$ python -q
>>> import numpy as np
>>> import numpy.linalg as la
>>> np.set_printoptions(suppress=True, linewidth=140)
>>> def tidy(a):
...     return np.round(a, 2) + 0
... 
>>> W0 = np.load("block18.npy")
>>> print(W0)
[[0 1 1 2 3]
 [0 0 2 1 1]
 [0 0 0 3 3]
 [0 0 0 0 0]
 [0 0 0 0 0]]
>>> # rows and columns are dependent
>>> rng = np.random.default_rng(837)
>>> other = W0 + rng.integers(-2, 3, (5, 3)) @ rng.integers(-2, 3, (3, 5))
>>> other
array([[ 2, -2,  3, -1,  7],
       [-5,  5, -6,  2, -2],
       [-3, -1,  0, -2, 10],
       [ 0,  3, -2,  5, -7],
       [-1,  1, -4, -1,  0]])
>>> print(tidy(la.svd(other - W0, compute_uv=False)))
[15.59 10.33  2.52  0.    0.  ]
>>> np.abs(other - W0).sum(axis=1)
array([14, 22, 16, 17,  7])
>>> W = np.array([[-5, 3, 4], [-2, 4, -4], [-4, -3, 5], [-2, -5, 3], [-3, 1, 0]])
>>> beta = np.array([1, 0, 0])
>>> hid = np.maximum(W0 @ W + beta, 0)
>>> print(hid)
[[ 0  0  7]
 [ 0  0 13]
 [ 0  0  9]
 [ 1  0  0]
 [ 1  0  0]]
>>> C = np.array([[1, 4, 0], [-1, 0, 2], [-3, -4, -4]])
>>> W @ C
array([[-20, -36, -10],
       [  6,   8,  24],
       [-16, -36, -26],
       [ -6, -20, -22],
       [ -4, -12,   2]])
>>> X = np.maximum(np.array([[1, 1],
...     [0, 1],
...     [0, 0],
...     [3, 1],
...     [3, 1],
...     [1, 2],
...     [3, 1],
...     [0, 3],
...     [2, 0],
...     [0, 3],
...     [2, 1],
...     [2, 1],
...     [2, 1],
...     [3, 1],
...     [2, 3],
...     [0, 0],
...     [2, 3],
...     [1, 1],
...     [2, 1],
...     [2, 0],
...     [2, 3],
...     [0, 2],
...     [1, 0],
...     [0, 3],
...     [1, 3],
...     [1, 2],
...     [0, 3],
...     [0, 3],
...     [3, 3],
...     [3, 3],
...     [2, 2]]) @ np.array([[3, 0, -1, 0], [-1, 3, 1, 0]]) + np.array([-2, -3, -1, 0]), 0)
>>> print(X)
[[0 0 0 0]
 [0 0 0 0]
 [0 0 0 0]
 [6 0 0 0]
 [6 0 0 0]
 [0 3 0 0]
 [6 0 0 0]
 [0 6 2 0]
 [4 0 0 0]
 [0 6 2 0]
 [3 0 0 0]
 [3 0 0 0]
 [3 0 0 0]
 [6 0 0 0]
 [1 6 0 0]
 [0 0 0 0]
 [1 6 0 0]
 [0 0 0 0]
 [3 0 0 0]
 [4 0 0 0]
 [1 6 0 0]
 [0 3 1 0]
 [1 0 0 0]
 [0 6 2 0]
 [0 6 1 0]
 [0 3 0 0]
 [0 6 2 0]
 [0 6 2 0]
 [4 6 0 0]
 [4 6 0 0]
 [2 3 0 0]]
>>> Uu, sigma, Vt = la.svd(W0)
>>> V = Vt[:(sigma > 1e-8).sum()]
>>> x = W0[1] + -3 * W0[4] + rng.integers(2) * np.eye(5)[1]
>>> x
array([0., 1., 2., 1., 1.])
>>> print(tidy(np.diag(V.T @ V)))
[0.   0.67 1.   0.67 0.67]
>>> other = np.array([[1, 2], [0, 2], [2, 2], [1, 0]])
>>> other.T @ X.T
array([[ 0,  0,  0,  6,  6,  0,  6,  4,  4,  4,  3,  3,  3,  6,  1,  0,  1,  0,  3,  4,  1,  2,  1,  4,  2,  0,  4,  4,  4,  4,  2],
       [ 0,  0,  0, 12, 12,  6, 12, 16,  8, 16,  6,  6,  6, 12, 14,  0, 14,  0,  6,  8, 14,  8,  2, 16, 14,  6, 16, 16, 20, 20, 10]])
>>> np.einsum("ij->j", X)
array([58, 78, 12,  0])
>>> X @ other
array([[ 0,  0],
       [ 0,  0],
       [ 0,  0],
       [ 6, 12],
       [ 6, 12],
       [ 0,  6],
       [ 6, 12],
       [ 4, 16],
       [ 4,  8],
       [ 4, 16],
       [ 3,  6],
       [ 3,  6],
       [ 3,  6],
       [ 6, 12],
       [ 1, 14],
       [ 0,  0],
       [ 1, 14],
       [ 0,  0],
       [ 3,  6],
       [ 4,  8],
       [ 1, 14],
       [ 2,  8],
       [ 1,  2],
       [ 4, 16],
       [ 2, 14],
       [ 0,  6],
       [ 4, 16],
       [ 4, 16],
       [ 4, 20],
       [ 4, 20],
       [ 2, 10]])
>>> print(la.matrix_rank(X, rtol=0.1))
3
>>> la.cond(X) > 100
np.True_
>>> A = np.load("mat.npy")
>>> A
array([[-0.99, -0.88,  0.27,  0.41],
       [-1.  , -0.77,  0.4 ,  0.89],
       [ 0.91, -0.2 , -0.12, -0.71],
       [ 1.  ,  0.67, -0.29, -0.92],
       [-0.96, -0.3 ,  0.25,  0.7 ],
       [-0.52, -0.01,  0.1 ,  0.33],
       [-0.36,  0.91,  0.2 ,  0.89],
       [ 0.98,  0.17, -0.33, -0.83],
       [ 0.83,  0.99,  0.1 ,  0.86],
       [ 1.  ,  0.96, -0.43, -0.54],
       [ 1.  ,  0.73, -0.41, -0.92],
       [ 1.  ,  0.95, -0.43, -0.75],
       [ 0.99, -0.76, -0.25, -0.97],
       [ 0.92,  0.29, -0.51, -0.77],
       [ 0.08,  0.89,  0.06,  0.77],
       [-0.83, -0.32,  0.1 ,  0.36],
       [-0.97, -0.43,  0.16,  0.62],
       [-0.95,  0.94,  0.27,  0.98],
       [ 0.98,  0.41, -0.25, -0.73],
       [ 0.55,  0.84, -0.25,  0.29],
       [ 1.  ,  0.97, -0.49, -0.83],
       [ 0.98,  0.41, -0.46, -0.84],
       [ 1.  ,  0.97, -0.48, -0.7 ],
       [-0.16,  0.74,  0.2 ,  0.73],
       [-1.  , -0.99,  0.36,  0.23],
       [ 1.  ,  1.  , -0.38,  0.05]])
>>> gram = A.T @ A
>>> la.matrix_rank(gram)
np.int64(4)
>>> tidy(np.trace(gram)), tidy((A ** 2).sum())
(np.float64(50.79), np.float64(50.79))
>>> tidy(gram)
array([[ 20.39,  10.18,  -6.72, -12.98],
       [ 10.18,  14.22,  -3.47,  -1.9 ],
       [ -6.72,  -3.47,   2.66,   5.03],
       [-12.98,  -1.9 ,   5.03,  13.52]])
>>> cen = A - A.mean(axis=0)
>>> Uu, sigma, Vt = la.svd(cen, full_matrices=False)
>>> print((np.sign(Uu[:, 0]) == np.sign(Uu[0, 0])).astype(int))
[1 1 0 0 1 1 1 0 0 0 0 0 0 0 1 1 1 1 0 0 0 0 0 1 1 0]
>>> tidy(Vt[0] * np.sign(Vt[0, np.abs(Vt[0]).argmax()]))
array([ 0.73,  0.33, -0.25, -0.54])
>>> np.searchsorted(np.cumsum(sigma ** 2) / (sigma ** 2).sum(), 0.9) + 1
np.int64(2)
>>> tidy(np.abs(Vt[-1]))
array([0.06, 0.14, 0.95, 0.28])
>>> tidy((sigma ** 2).sum() ** 2 / (sigma ** 4).sum())
np.float64(1.69)
>>> la.matrix_rank(cen)
np.int64(4)
>>> tidy(cen.mean(axis=0))
array([0., 0., 0., 0.])
>>> print(np.abs(Vt[0]).argmax())
0
